$ python3 -q
>>> import numpy as np
>>> from numpy import linalg as LA
>>> np.set_printoptions(precision=3, suppress=True, linewidth=160, legacy="1.25")
>>> J = np.loadtxt("run2.csv", delimiter=",")
>>> J
array([[ 1.   ,  0.   ,  0.   ],
       [ 0.   , -0.5  ,  0.866],
       [ 0.   , -0.866, -0.5  ]])
>>> LA.norm(J, axis=0)
array([1., 1., 1.])
>>> J[:, 0] @ J[:, 1]
0.0
>>> np.round(J @ J.T, 3) + 0
array([[1., 0., 0.],
       [0., 1., 0.],
       [0., 0., 1.]])
>>> LA.svd(J, compute_uv=False)
array([1., 1., 1.])
>>> np.allclose(J, J.T)
False
>>> round(float(np.abs(LA.eigvals(J)).max()), 3)
1.0
>>> LA.determinant(J)
Traceback (most recent call last):
  File "<python-input-11>", line 1, in <module>
    LA.determinant(J)
    ^^^^^^^^^^^^^^
AttributeError: module 'numpy.linalg' has no attribute 'determinant'
>>> round(np.trace(J), 3)
0.0
>>> K = np.array([[-4, 18, -1, 7, -8],
...     [-8, 21, 0, 8, 0],
...     [-8, 10, -2, 6, 0],
...     [-11, 16, -8, 6, -3],
...     [-1, 11, 2, 0, 7]])
>>> rng = np.random.default_rng(84917)
>>> out = K + rng.integers(-2, 3, (5, 4)) @ rng.integers(-2, 3, (4, 5))
>>> out
array([[ -1,  23,   2,   7,  -5],
       [-13,  27,   0,  13,   2],
       [-12,  18,  -8,  12,  -4],
       [ -7,  22,  -7,   6,  -3],
       [ -1,  15,   7,   1,  13]])
>>> np.abs(out - K).sum(axis=1)
array([14, 18, 28, 11, 16])
>>> LA.matrix_rank(out - K, tol=1e-8)
4
>>> rk = LA.matrix_rank(K)
>>> rk
4
>>> null = LA.svd(K)[2][rk:].T
>>> [int(LA.matrix_rank(np.delete(K, i, axis=0))) for i in range(5)]
[4, 4, 4, 4, 4]
>>> [int(LA.matrix_rank(K[:i])) for i in range(1, len(K) + 1)]
[1, 2, 3, 4, 4]
>>> [int(LA.matrix_rank(K[:, :j + 1])) for j in range(5)]
[1, 2, 3, 4, 4]
>>> LA.matrix_rank(K.T @ K), LA.matrix_rank(K @ K.T)
(4, 4)
>>> np.abs(np.diag(LA.qr(K)[1])) > 1e-9
array([ True,  True,  True,  True, False])
>>> LA.lstsq(K[:-1].T, K[-1])[2]
4
>>> np.round(K @ LA.pinv(K) @ K, 3) + 0
array([[ -4.,  18.,  -1.,   7.,  -8.],
       [ -8.,  21.,   0.,   8.,   0.],
       [ -8.,  10.,  -2.,   6.,   0.],
       [-11.,  16.,  -8.,   6.,  -3.],
       [ -1.,  11.,   2.,   0.,   7.]])
>>> x = np.array([2, -2, 2, -3, -1])
>>> h = np.maximum(K @ x, 0)
>>> np.flatnonzero(h > 1e-9)
array([], dtype=int64)
>>> LA.matrix_rank(K, rtol=0.1)
3
>>> LA.cond(K) > 100
True
>>> np.argsort(-LA.norm(K, axis=0).round(6), kind="stable")[:3]
array([1, 0, 3])
>>> arr = np.loadtxt("w.csv", delimiter=",")
>>> arr
array([[  0.5,  -2. ,   0.5,   1.4,  -0.9],
       [ -0.2,  -1. ,   0.4,  -1. ,  -0.5],
       [ -1. ,   3. ,   1. ,  -1.3,  -0.6],
       [ -1.5,  23. ,   0.5,   1.4,   0.5],
       [ -0.2, -12. ,  -0.7,  -0.1,  -0.6]])
>>> O, vecs = LA.qr(arr[:, :2])[0], LA.qr(arr[:, 2:])[0]
>>> sigma = LA.svd(O.T @ vecs, compute_uv=False)
>>> (sigma > 0.9).sum()
1
>>> np.round(LA.norm(O @ O.T - vecs @ vecs.T, 2), 3)
1.0
>>> idx = rng.permutation(5)
>>> idx
array([3, 4, 0, 2, 1])
>>> out = arr[idx][:, idx]
>>> np.round(LA.det(out), 3), round(float(LA.det(arr[idx])), 3)
(-22.419, 22.419)
>>> np.allclose(out, arr)
False
>>> np.sort(np.abs(LA.eigvals(out)))
array([0.768, 0.768, 1.922, 4.446, 4.446])
>>> np.diag(out)
array([ 1.4, -0.6,  0.5,  1. , -1. ])
